$ python -q
>>> import numpy as np
>>> np.set_printoptions(precision=3, suppress=True, linewidth=120)
>>> rnd = lambda a: np.round(a, 3) + 0
>>> arr = np.diag(np.array([2, 2, -2, 3, -2, -2, 3, -3, 3, 0])) + 5 * np.eye(10, k=1) + 5 * np.eye(10, k=-1)
>>> arr
array([[ 2.,  5.,  0.,  0.,  0.,  0.,  0.,  0.,  0.,  0.],
       [ 5.,  2.,  5.,  0.,  0.,  0.,  0.,  0.,  0.,  0.],
       [ 0.,  5., -2.,  5.,  0.,  0.,  0.,  0.,  0.,  0.],
       [ 0.,  0.,  5.,  3.,  5.,  0.,  0.,  0.,  0.,  0.],
       [ 0.,  0.,  0.,  5., -2.,  5.,  0.,  0.,  0.,  0.],
       [ 0.,  0.,  0.,  0.,  5., -2.,  5.,  0.,  0.,  0.],
       [ 0.,  0.,  0.,  0.,  0.,  5.,  3.,  5.,  0.,  0.],
       [ 0.,  0.,  0.,  0.,  0.,  0.,  5., -3.,  5.,  0.],
       [ 0.,  0.,  0.,  0.,  0.,  0.,  0.,  5.,  3.,  5.],
       [ 0.,  0.,  0.,  0.,  0.,  0.,  0.,  0.,  5.,  0.]])
>>> rnd(np.linalg.eigvalsh(arr).min())
np.float64(-10.07)
>>> np.all(np.linalg.eigvalsh(arr) > 0)
np.False_
>>> mat = np.load("block0.npy")
>>> mat
array([[ -1.3  ,   0.1  ,  -0.6  ,   0.283,   0.3  ],
       [ -0.5  ,  -0.4  ,   1.3  ,  -2.119,   0.6  ],
       [  0.1  ,   1.3  ,   1.3  ,   6.485,  -1.9  ],
       [ -0.6  ,  -1.6  ,   1.1  ,  -7.989,   0.   ],
       [  0.9  ,  -1.4  ,   1.1  ,  -6.945,   0.3  ],
       [ -0.1  ,   0.1  ,   1.8  ,   0.558,  -0.9  ],
       [ -0.8  ,  -1.5  ,   0.7  ,  -7.567,  -0.1  ],
       [  0.7  ,  -0.6  ,  -0.1  ,  -3.097,  -0.7  ],
       [ -1.4  ,  -0.1  ,   2.2  ,  -0.57 ,  -1.   ],
       [ -1.1  ,  -1.4  ,   2.1  ,  -6.971,   0.7  ],
       [  1.1  ,   0.9  ,   1.5  ,   4.463,   1.   ],
       [ -2.3  ,  -0.9  ,   1.4  ,  -4.428,   0.6  ],
       [ -1.5  ,  -0.6  ,  -0.8  ,  -3.189,  -1.9  ],
       [  0.6  ,   0.3  ,  -0.3  ,   1.457,   2.4  ],
       [ -0.1  ,  -0.7  ,   0.2  ,  -3.365,   2.4  ],
       [ -0.2  ,   0.2  ,   1.1  ,   0.976,  -0.3  ],
       [ -3.5  ,  -0.1  ,   2.   ,  -0.521,  -0.5  ],
       [  0.   ,   0.2  ,   0.3  ,   1.111,  -1.8  ],
       [  0.3  ,  -0.2  ,   0.8  ,  -0.938,   0.2  ],
       [ -0.8  ,  -0.5  ,  -0.3  ,  -2.54 ,  -1.6  ],
       [ -0.9  ,   0.5  ,  -1.3  ,   2.496,  -0.9  ],
       [ -0.5  ,   1.3  ,   0.5  ,   6.457,   0.3  ],
       [  0.4  ,  -2.2  ,  -2.2  , -10.861,  -0.1  ],
       [ -0.2  ,   0.4  ,  -1.4  ,   2.01 ,   1.7  ],
       [  1.7  ,   1.4  ,  -0.1  ,   6.985,  -0.4  ],
       [  1.1  ,  -0.4  ,   1.2  ,  -1.747,  -0.2  ],
       [ -0.4  ,   0.7  ,  -0.6  ,   3.585,   0.6  ],
       [  0.1  ,   0.4  ,   0.6  ,   1.971,  -0.4  ],
       [  0.9  ,   0.7  ,  -1.6  ,   3.665,   0.5  ],
       [ -0.1  ,   0.6  ,   3.1  ,   2.959,   0.1  ],
       [  0.3  ,  -1.7  ,   0.2  ,  -8.618,  -1.4  ],
       [  0.8  ,  -0.5  ,   0.9  ,  -2.728,  -1.4  ],
       [ -1.6  ,  -0.3  ,  -0.5  ,  -1.593,  -0.6  ],
       [ -0.6  ,  -0.6  ,  -0.4  ,  -3.015,   0.   ],
       [  0.2  ,  -1.4  ,   0.1  ,  -7.128,   1.2  ],
       [ -0.8  ,   0.1  ,   0.6  ,   0.687,  -1.6  ],
       [  0.6  ,  -0.2  ,   2.1  ,  -0.921,   0.3  ],
       [ -0.8  ,  -0.5  ,   1.4  ,  -2.591,   1.   ],
       [  0.8  ,  -0.4  ,   0.   ,  -1.964,   0.2  ],
       [ -0.1  ,   1.5  ,  -0.4  ,   7.355,  -0.2  ]])
>>> Ac = (mat - mat.mean(axis=0)) / mat.std(axis=0)
>>> rnd(Ac.std(axis=0))
array([1., 1., 1., 1., 1.])
>>> coef = np.linalg.lstsq(np.delete(Ac, 4, axis=1), Ac[:, 4])[0]
>>> rnd(coef)
array([ 0.122, -4.711, -0.022,  4.648])
>>> rnd(1 - np.var(Ac[:, 4] - np.delete(Ac, 4, axis=1) @ coef))
np.float64(0.036)
>>> np.abs(coef).argmax()
np.int64(1)
>>> other = np.c_[mat[:, :2] @ np.array([[8, -8], [-8, 9]]), np.array([0, 3, -2, -1, -2, 3, -3, -1, -3, -1, 2, -3, -1, 1, -3, 1, -3, 3, 1, -3, 0, -3, -3, -1, -2, -1, 3, -3, 0, -2, 3, -2, 2, -2, 3, -3, -1, -2, -3, 1])]
>>> rnd(other)
array([[-11.2,  11.3,   0. ],
       [ -0.8,   0.4,   3. ],
       [ -9.6,  10.9,  -2. ],
       [  8. ,  -9.6,  -1. ],
       [ 18.4, -19.8,  -2. ],
       [ -1.6,   1.7,   3. ],
       [  5.6,  -7.1,  -3. ],
       [ 10.4, -11. ,  -1. ],
       [-10.4,  10.3,  -3. ],
       [  2.4,  -3.8,  -1. ],
       [  1.6,  -0.7,   2. ],
       [-11.2,  10.3,  -3. ],
       [ -7.2,   6.6,  -1. ],
       [  2.4,  -2.1,   1. ],
       [  4.8,  -5.5,  -3. ],
       [ -3.2,   3.4,   1. ],
       [-27.2,  27.1,  -3. ],
       [ -1.6,   1.8,   3. ],
       [  4. ,  -4.2,   1. ],
       [ -2.4,   1.9,  -3. ],
       [-11.2,  11.7,   0. ],
       [-14.4,  15.7,  -3. ],
       [ 20.8, -23. ,  -3. ],
       [ -4.8,   5.2,  -1. ],
       [  2.4,  -1. ,  -2. ],
       [ 12. , -12.4,  -1. ],
       [ -8.8,   9.5,   3. ],
       [ -2.4,   2.8,  -3. ],
       [  1.6,  -0.9,   0. ],
       [ -5.6,   6.2,  -2. ],
       [ 16. , -17.7,   3. ],
       [ 10.4, -10.9,  -2. ],
       [-10.4,  10.1,   2. ],
       [  0. ,  -0.6,  -2. ],
       [ 12.8, -14.2,   3. ],
       [ -7.2,   7.3,  -3. ],
       [  6.4,  -6.6,  -1. ],
       [ -2.4,   1.9,  -2. ],
       [  9.6, -10. ,  -3. ],
       [-12.8,  14.3,   1. ]])
>>> rnd(np.linalg.norm(other - mat @ np.linalg.lstsq(mat, other)[0], axis=0))
array([ 0.   ,  0.   , 13.225])
>>> rnd(np.linalg.lstsq(mat, other[:, 0])[0])
array([ 8., -8.,  0.,  0.,  0.])
>>> K = np.array([[15, 0, 0, 9, 12, -3, -9, 9, -12, -6, -6, -12],
...     [10, 0, 0, 6, 8, -2, -6, 6, -8, -4, -4, -8],
...     [6, 0, 9, 6, 3, -3, -9, 3, -21, 3, 0, -9],
...     [-4, 6, 0, -1, -2, 2, 3, -2, -1, 7, 9, 0],
...     [10, -6, -6, 3, 8, -2, -3, 6, 7, -13, -13, -2]])
>>> f, r1 = K[0], K[1]
>>> f @ r1
np.int64(654)
>>> p = (f @ r1) / (f @ f) * f
>>> np.outer(f, r1)
array([[ 150,    0,    0,   90,  120,  -30,  -90,   90, -120,  -60,  -60, -120],
       [   0,    0,    0,    0,    0,    0,    0,    0,    0,    0,    0,    0],
       [   0,    0,    0,    0,    0,    0,    0,    0,    0,    0,    0,    0],
       [  90,    0,    0,   54,   72,  -18,  -54,   54,  -72,  -36,  -36,  -72],
       [ 120,    0,    0,   72,   96,  -24,  -72,   72,  -96,  -48,  -48,  -96],
       [ -30,    0,    0,  -18,  -24,    6,   18,  -18,   24,   12,   12,   24],
       [ -90,    0,    0,  -54,  -72,   18,   54,  -54,   72,   36,   36,   72],
       [  90,    0,    0,   54,   72,  -18,  -54,   54,  -72,  -36,  -36,  -72],
       [-120,    0,    0,  -72,  -96,   24,   72,  -72,   96,   48,   48,   96],
       [ -60,    0,    0,  -36,  -48,   12,   36,  -36,   48,   24,   24,   48],
       [ -60,    0,    0,  -36,  -48,   12,   36,  -36,   48,   24,   24,   48],
       [-120,    0,    0,  -72,  -96,   24,   72,  -72,   96,   48,   48,   96]])
>>> rnd(np.linalg.norm(f + r1) ** 2 + np.linalg.norm(f - r1) ** 2)
np.float64(2834.0)
>>> p
array([10.,  0.,  0.,  6.,  8., -2., -6.,  6., -8., -4., -4., -8.])
>>> rank = np.linalg.matrix_rank(K)
>>> rank
np.int64(3)
>>> N = np.linalg.svd(K)[2][rank:].T
>>> np.allclose(K @ N, 0)
True
>>> N.shape
(12, 9)
>>> [int(np.linalg.matrix_rank(np.delete(K, i, axis=0))) for i in range(5)]
[3, 3, 3, 3, 3]
>>> np.linalg.matrix_rank(K, rtol=0.1)
np.int64(3)
>>> def softmax(z):
...     e = np.exp(z - z.max(axis=-1, keepdims=True))
...     return e / e.sum(axis=-1, keepdims=True)
... 
>>> rnd(softmax(10 * K[1]))
array([1., 0., 0., 0., 0., 0., 0., 0., 0., 0., 0., 0.])
>>> rnd(softmax(K[1]))
array([0.853, 0.   , 0.   , 0.016, 0.115, 0.   , 0.   , 0.016, 0.   , 0.   , 0.   , 0.   ])
>>> rnd(softmax(K[1] + -2))
array([0.853, 0.   , 0.   , 0.016, 0.115, 0.   , 0.   , 0.016, 0.   , 0.   , 0.   , 0.   ])
>>> S = K @ K.T / np.sqrt(12)
>>> softmax(S).round(6).argmax(axis=1)
array([0, 0, 2, 3, 4])
>>> data = np.load("test15.npy")
>>> data
array([[-1,  1,  0,  2,  1, -1, -1,  2, -2,  0, -1],
       [ 0,  0, -2, -1, -1, -1, -1, -1, -4,  1, -2],
       [ 0,  1, -2, -2, -1, -1,  2,  1,  4,  2,  2],
       [-1, -1, -2,  1, -1, -1, -1,  2, -2,  0, -1],
       [ 0,  0, -1, -2,  0, -2, -2, -2, -2, -1, -1],
       [-1,  1, -2,  0,  1, -1, -1, -1, -4,  1, -2]])
>>> rnd(np.linalg.norm(data) ** 2 / np.linalg.norm(data, 2) ** 2)
np.float64(1.704)
>>> rnd(np.linalg.norm(data[0], 1)), rnd(np.linalg.norm(data[0], np.inf))
(np.float64(12.0), np.float64(2.0))
>>> rnd(np.linalg.norm(data, axis=1))
array([4.243, 5.477, 6.325, 4.359, 4.796, 5.568])
>>> np.linalg.norm(data, axis=1).argmax()
np.int64(2)
>>> rnd(np.linalg.norm(data, axis=0))
array([1.732, 2.   , 4.123, 3.742, 2.236, 3.   , 3.464, 3.873, 7.746, 2.646, 3.873])
>>> rnd(np.linalg.norm(data, 2))
np.float64(9.719)
